$ python3 -q
>>> import numpy as np
>>> np.set_printoptions(suppress=True, linewidth=140)
>>> feats = np.load("mat.npy")
>>> print(feats)
[[0 0 0 1 0 0 0 0 1]
 [0 0 0 1 0 0 0 0 1]
 [0 0 0 1 1 0 1 0 1]
 [1 1 1 0 0 0 0 0 0]
 [0 0 1 0 0 1 1 0 1]
 [0 0 0 0 1 0 1 0 1]
 [0 0 1 0 1 1 0 0 0]
 [0 0 0 0 0 0 0 0 0]
 [1 1 1 0 1 1 0 0 0]]
>>> rng = np.random.default_rng(111)
>>> lab = rng.permutation(9)
>>> print(lab)
[1 7 0 8 5 4 6 2 3]
>>> out = feats[lab][:, lab]
>>> np.round(np.sort(np.abs(np.linalg.eigvals(out))), 3) + 0
array([0.   , 0.   , 0.372, 0.441, 1.156, 1.344, 1.631, 2.726, 3.526])
>>> np.diag(out)
array([0, 0, 0, 0, 0, 0, 0, 0, 0])
>>> np.trace(out)
np.int64(0)
>>> [round(float(np.linalg.det(feats[:i, :i])), 2) + 0 for i in range(1, 10)]
[0.0, 0.0, 0.0, 0.0, 0.0, 0.0, 0.0, 0.0, 0.0]
>>> r = np.linalg.matrix_rank(feats)
>>> r
np.int64(7)
>>> ns = np.linalg.svd(feats)[2][r:].T
>>> print(np.round(ns @ ns.T, 3) + 0)
[[ 0.5 -0.5  0.   0.   0.   0.   0.   0.   0. ]
 [-0.5  0.5  0.   0.   0.   0.   0.   0.   0. ]
 [ 0.   0.   0.   0.   0.   0.   0.   0.   0. ]
 [ 0.   0.   0.   0.   0.   0.   0.   0.   0. ]
 [ 0.   0.   0.   0.   0.   0.   0.   0.   0. ]
 [ 0.   0.   0.   0.   0.   0.   0.   0.   0. ]
 [ 0.   0.   0.   0.   0.   0.   0.   0.   0. ]
 [ 0.   0.   0.   0.   0.   0.   0.   1.   0. ]
 [ 0.   0.   0.   0.   0.   0.   0.   0.   0. ]]
>>> [int(np.linalg.matrix_rank(feats[:, :j + 1])) for j in range(9)]
[1, 1, 2, 3, 4, 5, 6, 6, 7]
>>> np.allclose(feats @ ns, 0)
True
>>> np.round(feats @ ns, 3) + 0
array([[0., 0.],
       [0., 0.],
       [0., 0.],
       [0., 0.],
       [0., 0.],
       [0., 0.],
       [0., 0.],
       [0., 0.],
       [0., 0.]])
>>> [int(np.linalg.matrix_rank(np.delete(feats, i, axis=0))) for i in range(9)]
[7, 7, 6, 6, 6, 6, 6, 7, 6]
>>> ns.shape
(9, 2)
>>> [int(np.linalg.matrix_rank(feats[:i])) for i in range(1, len(feats) + 1)]
[1, 1, 2, 3, 4, 5, 6, 6, 7]
>>> U, sig, Vh = np.linalg.svd(feats)
>>> V = Vh[:(sig > 1e-8).sum()]
>>> vec = feats[6] + -3 * feats[1] + rng.integers(2) * np.eye(9)[0]
>>> vec
array([ 0.,  0.,  1., -3.,  1.,  1.,  0.,  0., -3.])
>>> print(np.linalg.matrix_rank(np.vstack([feats, vec])))
7
>>> print(np.round(np.diag(V.T @ V), 3))
[0.5 0.5 1.  1.  1.  1.  1.  0.  1. ]
>>> round(float(np.linalg.norm(vec - V.T @ V @ vec)), 3)
0.0
>>> np.round(V.T @ V, 3) + 0
array([[0.5, 0.5, 0. , 0. , 0. , 0. , 0. , 0. , 0. ],
       [0.5, 0.5, 0. , 0. , 0. , 0. , 0. , 0. , 0. ],
       [0. , 0. , 1. , 0. , 0. , 0. , 0. , 0. , 0. ],
       [0. , 0. , 0. , 1. , 0. , 0. , 0. , 0. , 0. ],
       [0. , 0. , 0. , 0. , 1. , 0. , 0. , 0. , 0. ],
       [0. , 0. , 0. , 0. , 0. , 1. , 0. , 0. , 0. ],
       [0. , 0. , 0. , 0. , 0. , 0. , 1. , 0. , 0. ],
       [0. , 0. , 0. , 0. , 0. , 0. , 0. , 0. , 0. ],
       [0. , 0. , 0. , 0. , 0. , 0. , 0. , 0. , 1. ]])
>>> np.allclose(V.T @ V @ vec, vec)
True
>>> arr = np.loadtxt("arr.csv", delimiter=",")
>>> arr.round(3)
array([[ 1.   , -0.005, -0.002,  0.001, -0.003, -0.001, -0.003, -0.003],
       [-0.005,  0.618, -0.208,  0.095, -0.212, -0.112, -0.234, -0.267],
       [-0.002, -0.208,  0.887,  0.052, -0.115, -0.061, -0.127, -0.145],
       [ 0.001,  0.095,  0.052,  0.976,  0.053,  0.028,  0.058,  0.066],
       [-0.003, -0.212, -0.115,  0.053,  0.882, -0.062, -0.13 , -0.148],
       [-0.001, -0.112, -0.061,  0.028, -0.062,  0.967, -0.069, -0.078],
       [-0.003, -0.234, -0.127,  0.058, -0.13 , -0.069,  0.856, -0.164],
       [-0.003, -0.267, -0.145,  0.066, -0.148, -0.078, -0.164,  0.813]])
>>> U, sig, Vh = np.linalg.svd(arr, full_matrices=False)
>>> round(np.sqrt((sig ** 2).sum()), 3), round(np.linalg.norm(arr), 3)
(np.float64(2.646), np.float64(2.646))
>>> np.round(np.cumsum(sig ** 2) / np.sum(sig ** 2), 3)
array([0.143, 0.286, 0.429, 0.571, 0.714, 0.857, 1.   , 1.   ])
>>> np.allclose(U * sig @ Vh, arr)
True
>>> (sig > 1e-8).sum()
np.int64(7)
>>> r0 = np.array([5, 0])
>>> np.round(np.polyval(r0, arr[2]), 3)
array([-0.012, -1.039,  4.436,  0.258, -0.576, -0.305, -0.637, -0.726])
>>> np.round(np.cross(arr[2, :3], arr[4, :3]), 3) + 0
array([ 0.212, -0.003,  0.   ])
>>> J = np.load("x.npy")
>>> J
array([[ 2, -2,  0,  0],
       [ 1,  0,  0,  0],
       [ 2, -2,  6, -6],
       [ 1,  0,  3,  0]])
>>> proj = np.triu(np.array([[8, 2, 5, -1], [3, -7, -4, -3], [4, -6, 6, -6], [5, -8, 7, -1]]), 1) + np.eye(4)
>>> out = proj @ J @ np.linalg.inv(proj)
>>> print(proj @ J - J @ proj)
[[ 11. -14.   9. -34.]
 [-11.   6. -38.  25.]
 [ -6.  -4. -36.  32.]
 [  0.  -2.  -5.  19.]]
>>> print(np.trace(out), np.trace(J))
8.0 8
>>> out
array([[   13.,   -38.,  -190., -1271.],
       [  -10.,    28.,   129.,   872.],
       [   -4.,     6.,    32.,   200.],
       [    1.,    -2.,   -10.,   -65.]])
>>> np.linalg.matrix_rank(out)
np.int64(4)
>>> print(round(np.linalg.det(J), 3))
36.0
>>> np.round(np.sort(np.abs(np.linalg.eigvals(J))), 3)
array([1.414, 1.414, 4.243, 4.243])
>>> J @ J
array([[  2,  -4,   0,   0],
       [  2,  -2,   0,   0],
       [  8, -16,  18, -36],
       [  8,  -8,  18, -18]])
>>> np.allclose(J, J.T)
False
>>> np.trace(J)
np.int64(8)
>>> round(float(np.abs(np.linalg.eigvals(J)).max()), 3)
4.243
>>> lab = rng.permutation(4)
>>> out = J[:, lab] * rng.choice([-1, 1], 4)
>>> out
array([[ 2,  0,  0, -2],
       [ 0,  0,  0, -1],
       [ 2,  6, -6, -2],
       [ 0,  0, -3, -1]])
>>> U, _, Vh = np.linalg.svd(J.T @ out)
>>> np.round(np.linalg.lstsq(J, out)[0], 3) + 0
array([[ 0.,  0.,  0., -1.],
       [-1.,  0.,  0.,  0.],
       [ 0.,  0., -1.,  0.],
       [ 0., -1.,  0.,  0.]])
>>> lab
array([1, 3, 2, 0])
>>> out = np.array([[-9, 8], [-5, 6]])
>>> W2 = np.kron(out, J)
>>> print(np.linalg.matrix_rank(W2))
8
>>> W = np.array([[-3, 3], [-1, 2], [-3, 2], [-1, 1]])
>>> beta = np.array([-3, -1])
>>> H = np.maximum(J @ W + beta, 0)
>>> (H > 0).mean(axis=0)
array([0., 1.])
>>> np.linalg.matrix_rank(H)
np.int64(1)
>>> W2 = np.array([[0, 0], [0, -1]])
>>> W @ W2
array([[ 0, -3],
       [ 0, -2],
       [ 0, -2],
       [ 0, -1]])
>>> print((H @ W2).round(6).argmax(axis=1))
[0 0 0 0]
>>> H @ W2
array([[ 0, -1],
       [ 0, -2],
       [ 0, -7],
       [ 0, -8]])
>>> data = np.load("block0.npy")
>>> print(data)
[[ 9.049  2.893  7.051  7.925  7.159]
 [ 9.418  3.425  6.679  7.816  7.401]
 [ 9.404  3.     7.182  7.858  6.803]
 [ 8.87   2.978  7.245  7.991  7.51 ]
 [ 8.542  3.032  7.259  8.282  6.672]
 [ 9.437  2.934  6.738  7.6    6.845]
 [ 9.508  3.23   7.297  7.975  6.593]
 [ 8.846  3.012  7.117  7.734  6.592]
 [ 9.855  2.613  7.076  7.963  6.476]
 [ 9.025  2.853  7.054  8.109  6.775]
 [ 8.813  2.634  7.056  8.374  7.375]
 [ 8.428  3.19   7.209  8.309  6.78 ]
 [ 9.885  3.062  7.07   7.712  7.79 ]
 [ 9.23   2.731  7.121  8.415  7.079]
 [ 9.158  2.783  7.262  8.073  6.608]
 [ 9.076  3.027  6.844  7.786  7.705]
 [ 8.569  3.136  6.69   8.05   6.646]
 [ 4.564  4.104  2.885  0.508  8.181]
 [ 5.258  5.304  3.346  0.698  7.801]
 [ 4.934  5.227  2.782 -0.145  7.581]
 [ 4.896  5.354  3.41  -0.253  8.066]
 [ 5.069  4.814  2.96  -0.075  7.974]
 [ 5.035  4.803  2.749  0.682  7.811]
 [ 4.892  4.865  3.1   -0.011  8.022]
 [ 5.025  4.652  3.096  0.098  7.848]
 [ 4.997  4.183  2.766 -0.044  7.778]
 [ 5.411  4.729  3.061 -0.014  8.466]
 [ 5.17   5.045  2.414 -0.241  8.279]
 [ 4.699  4.617  3.323 -0.231  7.579]
 [ 4.784  4.839  3.385  0.18   8.03 ]
 [ 5.146  5.239  3.031 -0.494  7.685]
 [ 5.055  5.568  3.049 -0.033  7.815]
 [ 4.33   5.286  2.457 -0.457  8.09 ]
 [ 5.277  4.916  3.113 -0.146  7.69 ]]
>>> gram = np.cov(data, rowvar=False)
>>> np.round(np.polyfit(data[:, 0], data[:, 1], 1), 3)
array([-0.454,  7.147])
>>> print(np.round(data.std(axis=0), 3))
[2.104 1.019 2.045 4.009 0.576]
>>> mat = np.array([[3, 3, 3], [3, 6, 6], [3, 6, 9]])
>>> mat
array([[3, 3, 3],
       [3, 6, 6],
       [3, 6, 9]])
>>> blk = np.stack([mat, 4 * mat, mat[::-1]])
>>> np.linalg.matrix_rank(blk.reshape(3, -1))
np.int64(2)
>>> (blk @ mat.T).shape
(3, 3, 3)
>>> blk.shape
(3, 3, 3)
>>> out = np.array([[-3, 3], [4, -5]])
>>> W2 = np.kron(out, mat)
>>> W2
array([[ -9,  -9,  -9,   9,   9,   9],
       [ -9, -18, -18,   9,  18,  18],
       [ -9, -18, -27,   9,  18,  27],
       [ 12,  12,  12, -15, -15, -15],
       [ 12,  24,  24, -15, -30, -30],
       [ 12,  24,  36, -15, -30, -45]])
>>> np.linalg.matrix_rank(W2)
np.int64(6)
>>> out = np.array([[4, 6], [4, 3]])
>>> m1 = np.kron(np.eye(2, dtype=int), out)
>>> print(m1)
[[4 6 0 0]
 [4 3 0 0]
 [0 0 4 6]
 [0 0 4 3]]
>>> vec = np.array([-5, 2, 2, 5])
>>> y = m1 @ vec
>>> beta, lr = np.zeros(4), 1 / np.linalg.norm(m1, 2) ** 2
>>> for i in range(30):
...     beta -= lr * m1.T @ (m1 @ beta - y)
...     if i % 5 == 0: print(i, round(np.linalg.norm(m1 @ beta - y), 3))
... 
0 7.267
5 6.385
10 5.61
15 4.93
20 4.331
25 3.806
>>> beta.round(3)
array([-3.193,  0.49 ,  2.59 ,  4.507])
>>> lab = rng.permutation(4)
>>> lab
array([2, 3, 1, 0])
>>> out = m1[lab][:, lab]
>>> np.round(np.sort(np.abs(np.linalg.eigvals(out))), 3)
array([1.424, 1.424, 8.424, 8.424])
>>> out
array([[4, 6, 0, 0],
       [4, 3, 0, 0],
       [0, 0, 3, 4],
       [0, 0, 6, 4]])
>>> M = np.array([[2, 1, 0], [1, 1, 0], [0, 0, 0]])
>>> np.round(np.poly(M), 3)
array([ 1., -3.,  1.,  0.])
>>> round(np.linalg.det(M.T), 3)
np.float64(0.0)
>>> print(round(float(np.linalg.eigvals(M).sum().real), 3))
3.0
>>> np.round(np.linalg.eigvals(M), 3)
array([2.618, 0.382, 0.   ])
>>> np.kron(np.eye(2, dtype=int), M)
array([[2, 1, 0, 0, 0, 0],
       [1, 1, 0, 0, 0, 0],
       [0, 0, 0, 0, 0, 0],
       [0, 0, 0, 2, 1, 0],
       [0, 0, 0, 1, 1, 0],
       [0, 0, 0, 0, 0, 0]])
>>> np.einsum("ij,ji->", M, M)
np.int64(7)
>>> def softmax(z):
...     e = np.exp(z - z.max(axis=-1, keepdims=True))
...     return e / e.sum(axis=-1, keepdims=True)
... 
>>> print(np.round(softmax(M).sum(axis=1), 3))
[1. 1. 1.]
>>> np.round(softmax(M[2]), 3)
array([0.333, 0.333, 0.333])
>>> S = M @ M.T / np.sqrt(3)
>>> np.round(softmax(S)[2] @ M, 3)
array([1.   , 0.667, 0.   ])
>>> print(np.flatnonzero(np.linalg.matrix_power((M != 0) + (M.T != 0) + np.eye(3), 3)[1]))
[0 1]
>>> M @ M
array([[5, 3, 0],
       [3, 2, 0],
       [0, 0, 0]])
>>> print((M != 0).astype(int))
[[1 1 0]
 [1 1 0]
 [0 0 0]]
>>> round(float(np.linalg.det(M)), 3)
0.0
>>> print((np.linalg.matrix_power((M != 0) + (M.T != 0) + np.eye(3), 3) > 0).astype(int))
[[1 1 0]
 [1 1 0]
 [0 0 1]]
>>> np.round(np.sort(np.linalg.eigvals(M).real), 3)
array([0.   , 0.382, 2.618])
